% ipython --no-banner

In [1]: import numpy as np

In [2]: from numpy import linalg as LA

In [3]: np.set_printoptions(suppress=True, linewidth=200)

In [4]: X = np.load("data.npy")

In [5]: print(X.round(2) + 0)
[[ 0.   -3.63 -3.64]
 [ 0.   -1.7  -1.7 ]
 [ 0.    3.38  3.43]
 [ 0.02 -0.03 -0.02]
 [-0.03 -0.04 -0.05]
 [ 0.03  3.55  3.53]
 [ 0.   -3.2  -3.21]
 [ 0.    1.82  1.84]
 [ 0.01 -2.16 -2.12]
 [ 0.01 -2.43 -2.45]
 [-0.01 -1.64 -1.64]
 [ 0.02  0.41  0.42]
 [-0.02 -1.9  -1.89]]

In [6]: U, s, vt = LA.svd(X)

In [7]: print(np.argmax(s[:-1] / (s[1:] + 1e-6)) + 1)
1

In [8]: B = U[:, :1] @ np.diag(s[:1]) @ vt[:1]

In [9]: print(np.round(np.abs(X - B).max(), 2))
0.03

In [10]: print(round(float(LA.norm(X - B) / LA.norm(X)), 2))
0.01

In [11]: print(LA.matrix_rank(X, rtol=0.05))
1

In [12]: print(B.round(2) + 0)
[[-0.01 -3.63 -3.64]
 [ 0.   -1.7  -1.7 ]
 [ 0.01  3.4   3.41]
 [ 0.   -0.03 -0.03]
 [ 0.   -0.04 -0.04]
 [ 0.01  3.54  3.54]
 [-0.01 -3.2  -3.21]
 [ 0.    1.83  1.83]
 [ 0.   -2.14 -2.14]
 [ 0.   -2.43 -2.44]
 [ 0.   -1.64 -1.64]
 [ 0.    0.41  0.41]
 [ 0.   -1.9  -1.9 ]]

In [13]: print(np.round(LA.norm(X - B, 2), 2), np.round(s[1], 2))
0.06 0.06

In [14]: print(np.argsort(-LA.norm(X, axis=0).round(6), kind="stable")[:3])
[2 1 0]

In [15]: C2 = X.T @ X

In [16]: print(np.allclose(C2, C2.T))
True

In [17]: print(np.round(np.diag(C2), 2) + 0)
[ 0.   70.7  70.95]

In [18]: print(C2.round(2) + 0)
[[ 0.    0.12  0.12]
 [ 0.12 70.7  70.82]
 [ 0.12 70.82 70.95]]

In [19]: print(np.round(LA.svd(X, compute_uv=False) ** 2, 2) + 0)
[141.65   0.     0.  ]

In [20]: E = np.array([[-3.0, 0.0, 0.0, 0.0],
    ...:     [0.0, 4.0, 0.0, 3.0],
    ...:     [0.0, 3.0, 3.0, 5.0],
    ...:     [0.0, 9.0, 2.0, 1.0]])

In [21]: print(round(LA.norm(E, 1), 2), round(float(LA.norm(E, np.inf)), 2))
16.0 12.0

In [22]: print(np.round(LA.norm(E, "nuc"), 2))
20.74

In [23]: print(round(LA.norm(E) ** 2 / LA.norm(E, 2) ** 2, 2))
1.26

In [24]: print(np.round(LA.norm(E, axis=0), 2))
[ 3.   10.3   3.61  5.92]

In [25]: print(np.round(LA.norm(E, axis=1), 2))
[3.   5.   6.56 9.27]

In [26]: print(LA.norm(E, axis=1).argmax())
3

In [27]: print(round(LA.norm(E[3], 1), 2), round(float(LA.norm(E[3], np.inf)), 2))
12.0 9.0

In [28]: print(round(float(LA.norm(E[3] - E[2])), 2))
7.28

In [29]: print(round(float(LA.norm(E, 2)), 2))
11.38

In [30]: F = np.loadtxt("test13.csv", delimiter=",")

In [31]: print(F)
[[-2.3   0.6 ]
 [-0.79  0.05]
 [-0.3   0.3 ]
 [-0.6   0.1 ]]

In [32]: def softmax(z):
    ...:     e = np.exp(z - z.max(axis=-1, keepdims=True))
    ...:     return e / e.sum(axis=-1, keepdims=True)
    ...: 

In [33]: print(np.round(softmax(F).sum(axis=1), 2))
[1. 1. 1. 1.]

In [34]: print(np.round(softmax(F[1] + -3), 2))
[0.3 0.7]

In [35]: scores = F @ F.T / np.sqrt(2)

In [36]: print(np.round(softmax(scores + np.triu(np.full(scores.shape, -np.inf), 1)), 2))
[[1.   0.   0.   0.  ]
 [0.7  0.3  0.   0.  ]
 [0.44 0.29 0.27 0.  ]
 [0.42 0.21 0.17 0.2 ]]

In [37]: print(np.round(softmax(scores)[1] @ F, 2))
[-1.39  0.36]

In [38]: print(softmax(scores).round(6).argmax(axis=1))
[0 0 0 0]

In [39]: print(np.round(softmax(scores), 2))
[[0.87 0.06 0.03 0.04]
 [0.47 0.2  0.15 0.18]
 [0.35 0.22 0.21 0.22]
 [0.42 0.21 0.17 0.2 ]]

In [40]: print(np.abs(F).max())
2.3

In [41]: print(round(float(LA.norm(F)), 2))
2.61

In [42]: print(np.round(F - F[0], 2))
[[ 0.    0.  ]
 [ 1.51 -0.55]
 [ 2.   -0.3 ]
 [ 1.7  -0.5 ]]

In [43]: np.zeros(4, 2)
Traceback (most recent call last):
  Cell In[43], line 1
    np.zeros(4, 2)
TypeError: Cannot interpret '2' as a data type


In [44]: hat = F @ LA.solve(F.T @ F, F.T)

In [45]: print(np.allclose(hat @ hat, hat))
True

In [46]: print(np.round(LA.eigvalsh(hat), 2) + 0)
[0. 0. 1. 1.]

In [47]: print(np.round((np.eye(4) - hat) @ F, 2) + 0)
[[0. 0.]
 [0. 0.]
 [0. 0.]
 [0. 0.]]

In [48]: print(np.round(np.trace(hat), 2))
2.0

In [49]: print(np.round(np.diag(hat), 2))
[0.85 0.38 0.69 0.09]

In [50]: f = np.array([-1, 2, -1])

In [51]: print(np.round(np.convolve(F[1], f), 2))
[ 0.79 -1.63  0.89 -0.05]

In [52]: print(np.round(np.polyval(f, F[1]), 2))
[-3.2 -0.9]

In [53]: print(np.round(np.correlate(F[1], F[3], "full"), 2))
[-0.08  0.48 -0.03]

In [54]: feats = np.load("m.npy")

In [55]: print(feats)
[[12  3  0]
 [ 0  3  0]
 [ 0  3  0]
 [21  3  0]
 [ 0  3  0]
 [ 0  3  0]
 [ 6  3  0]
 [ 6  3  0]
 [ 0  3  0]
 [ 0  3  0]
 [ 0  3  0]
 [ 0  3  0]
 [ 0  3  0]
 [ 0  3  0]
 [21  3  0]
 [ 0  3  0]
 [ 0  3  0]
 [24  3  0]
 [18  3  0]
 [ 0  3  0]]

In [56]: U, s = LA.svd(feats)
Traceback (most recent call last):
  Cell In[56], line 1
    U, s = LA.svd(feats)
ValueError: too many values to unpack (expected 2)


In [57]: U, s, vt = LA.svd(feats, full_matrices=False)

In [58]: print(np.round(s / s[0], 2))
[1.   0.25 0.  ]

In [59]: print(np.allclose(U * s @ vt, feats))
True

In [60]: print(round(np.sqrt((s ** 2).sum()), 2), np.round(LA.norm(feats), 2))
46.67 46.67

In [61]: print((s > 1e-8).sum())
2

In [62]: print(np.round(U.T @ U, 2) + 0)
[[1. 0. 0.]
 [0. 1. 0.]
 [0. 0. 1.]]

In [63]: print(s.round(2))
[45.32 11.13  0.  ]

In [64]: W0 = np.loadtxt("layer3.csv", delimiter=",")

In [65]: print(W0.round(2))
[[ 0.66 -0.35 -0.66]
 [ 0.73  0.07  0.69]
 [ 0.2   0.93 -0.3 ]]

In [66]: rng = np.random.default_rng(1107)

In [67]: lab = rng.permutation(3)

In [68]: print(lab)
[0 1 2]

In [69]: B = W0[lab][:, lab]

In [70]: print(np.round(np.sort(np.abs(LA.eigvals(B))), 2))
[1. 1. 1.]

In [71]: print(np.allclose(B, W0))
True

In [72]: q, V = LA.qr(W0[:, :2])[0], LA.qr(W0[:, 2:])[0]

In [73]: s = LA.svd(q.T @ V, compute_uv=False)

In [74]: print(np.round(LA.norm(q @ q.T - V @ V.T, 2), 2))
1.0

In [75]: print((s > 0.9).sum())
0

In [76]: print(s.round(2) + 0)
[0.]

In [77]: B = np.array([[3, 1, 0, 0], [0, 1, 3, 0], [0, 3, 3, 1], [1, 0, 0, 1]])

In [78]: data = B.T @ B

In [79]: print(data)
[[10  3  0  1]
 [ 3 11 12  3]
 [ 0 12 18  3]
 [ 1  3  3  2]]

In [80]: print(np.allclose(data, data.T))
True

In [81]: LA.determinant(data)
Traceback (most recent call last):
  Cell In[81], line 1
    LA.determinant(data)
AttributeError: module 'numpy.linalg' has no attribute 'determinant'


In [82]: print((data + data.T) / 2)
[[10.  3.  0.  1.]
 [ 3. 11. 12.  3.]
 [ 0. 12. 18.  3.]
 [ 1.  3.  3.  2.]]

In [83]: print(LA.matrix_power(data, 2))
[[110  66  39  21]
 [ 66 283 357  78]
 [ 39 357 477  96]
 [ 21  78  96  23]]

In [84]: print(np.round(np.sort(np.abs(LA.eigvals(data))), 2))
[ 0.9   1.67 10.53 27.9 ]

In [85]: print(np.allclose(data @ data.T, data.T @ data))
True

In [86]: ang = np.radians(72)

In [87]: r_ = np.eye(4)

In [88]: r_[1, 1] = r_[0, 0] = np.cos(ang)

In [89]: r_[1, 0], r_[0, 1] = -np.sin(ang), np.sin(ang)

In [90]: print(r_.round(2))
[[ 0.31  0.95  0.    0.  ]
 [-0.95  0.31  0.    0.  ]
 [ 0.    0.    1.    0.  ]
 [ 0.    0.    0.    1.  ]]

In [91]: B = data @ r_.T

In [92]: print(np.allclose(data @ data.T, B @ B.T))
True

In [93]: print(round(LA.det(r_), 2), np.round(np.trace(r_), 2))
1.0 2.62

In [94]: print(np.round(np.abs(B - data).max(axis=0), 2))
[11.41 11.58  0.    0.  ]

In [95]: print(r_[:, 0] @ r_[:, 3])
0.0

In [96]: print(np.round(r_.T @ r_, 2) + 0)
[[1. 0. 0. 0.]
 [0. 1. 0. 0.]
 [0. 0. 1. 0.]
 [0. 0. 0. 1.]]

In [97]: print(np.round(LA.svd(r_, compute_uv=False), 2))
[1. 1. 1. 1.]

In [98]: print(np.round(LA.pinv(r_), 2))
[[ 0.31 -0.95  0.    0.  ]
 [ 0.95  0.31  0.    0.  ]
 [ 0.    0.    1.    0.  ]
 [ 0.    0.    0.    1.  ]]

In [99]: ang = np.deg2rad(45)

In [100]: A = np.eye(3)

In [101]: A[np.ix_([2, 0], [2, 0])] = [[np.cos(ang), -np.sin(ang)], [np.sin(ang), np.cos(ang)]]

In [102]: print(A.round(2))
[[ 0.71  0.    0.71]
 [ 0.    1.    0.  ]
 [-0.71  0.    0.71]]

In [103]: lab = rng.permutation(3)

In [104]: B = A[:, lab] * rng.choice([-1, 1], 3)

In [105]: print(B.round(2))
[[-0.71 -0.    0.71]
 [-0.   -1.    0.  ]
 [ 0.71 -0.    0.71]]

In [106]: U, _, vt = LA.svd(A.T @ B)

In [107]: print(np.round(U @ vt, 2) + 0)
[[-1.  0.  0.]
 [ 0. -1.  0.]
 [ 0.  0.  1.]]

In [108]: vals, V = LA.eig(B)

In [109]: print(np.round(B @ V[:, 0] - vals[0] * V[:, 0], 2) + 0)
[0. 0. 0.]

In [110]: print(np.round(np.sort(LA.eigvals(LA.inv(B))), 2))
[-1. -1.  1.]

In [111]: U, s, vt = LA.svd(A, full_matrices=False)

In [112]: print(np.round(U.T @ A @ vt.T, 2) + 0)
[[1. 0. 0.]
 [0. 1. 0.]
 [0. 0. 1.]]

In [113]: print(np.round(np.cumsum(s ** 2) / np.sum(s ** 2), 2))
[0.33 0.67 1.  ]

In [114]: print(np.round(np.sqrt((s ** 2).sum()), 2), np.round(LA.norm(A), 2))
1.73 1.73

In [115]: print(s / s[0])
[1. 1. 1.]

In [116]: print(vt @ vt.T)
[[1. 0. 0.]
 [0. 1. 0.]
 [0. 0. 1.]]

In [117]: print((s > 1e-8).sum())
3

In [118]: print(U.shape, s.shape, vt.shape)
(3, 3) (3,) (3, 3)

In [119]: B = np.array([[2, 2, 1], [0, 0, -1], [1, -2, 1]])

In [120]: print(np.round(np.einsum("ik,kj->ji", A, B), 2) + 0)
[[ 2.12  0.   -0.71]
 [ 0.    0.   -2.83]
 [ 1.41 -1.    0.  ]]

In [121]: print(np.vstack([A, B.T]).shape)
(6, 3)

In [122]: print(LA.matrix_rank(A @ B))
3

In [123]: M = np.array([[0.0, -0.13, -0.06, 0.19],
     ...:     [0.0, -0.91, -0.42, 1.33],
     ...:     [0.0, 0.52, 0.24, -0.76],
     ...:     [0.0, 0.0, 0.0, 0.0]])

In [124]: print(M)
[[ 0.   -0.13 -0.06  0.19]
 [ 0.   -0.91 -0.42  1.33]
 [ 0.    0.52  0.24 -0.76]
 [ 0.    0.    0.    0.  ]]

In [125]: print(np.argsort(-LA.norm(M, axis=0).round(6), kind="stable")[:3])
[3 1 2]

In [126]: print(round(LA.norm(M, 2) / LA.norm(M), 2))
1.0

In [127]: print(LA.cond(M) > 100)
True

In [128]: print([round(float(x), 2) for x in LA.svd(M, compute_uv=False)[:3]])
[1.93, 0.0, 0.0]

In [129]: print(np.round(softmax(M).sum(axis=1), 2))
[1. 1. 1. 1.]

In [130]: print(np.round(softmax(10 * M[1]), 2) + 0)
[0. 0. 0. 1.]

In [131]: print(np.round(softmax(M[1] + 2), 2))
[0.17 0.07 0.11 0.65]

In [132]: scores = M @ M.T / np.sqrt(4)

In [133]: print(np.round(softmax(scores)[1] @ M, 2))
[ 0.   -0.53 -0.25  0.78]

In [134]: print(np.round(softmax(scores), 2))
[[0.25 0.29 0.22 0.24]
 [0.18 0.6  0.07 0.15]
 [0.23 0.12 0.4  0.26]
 [0.25 0.25 0.25 0.25]]
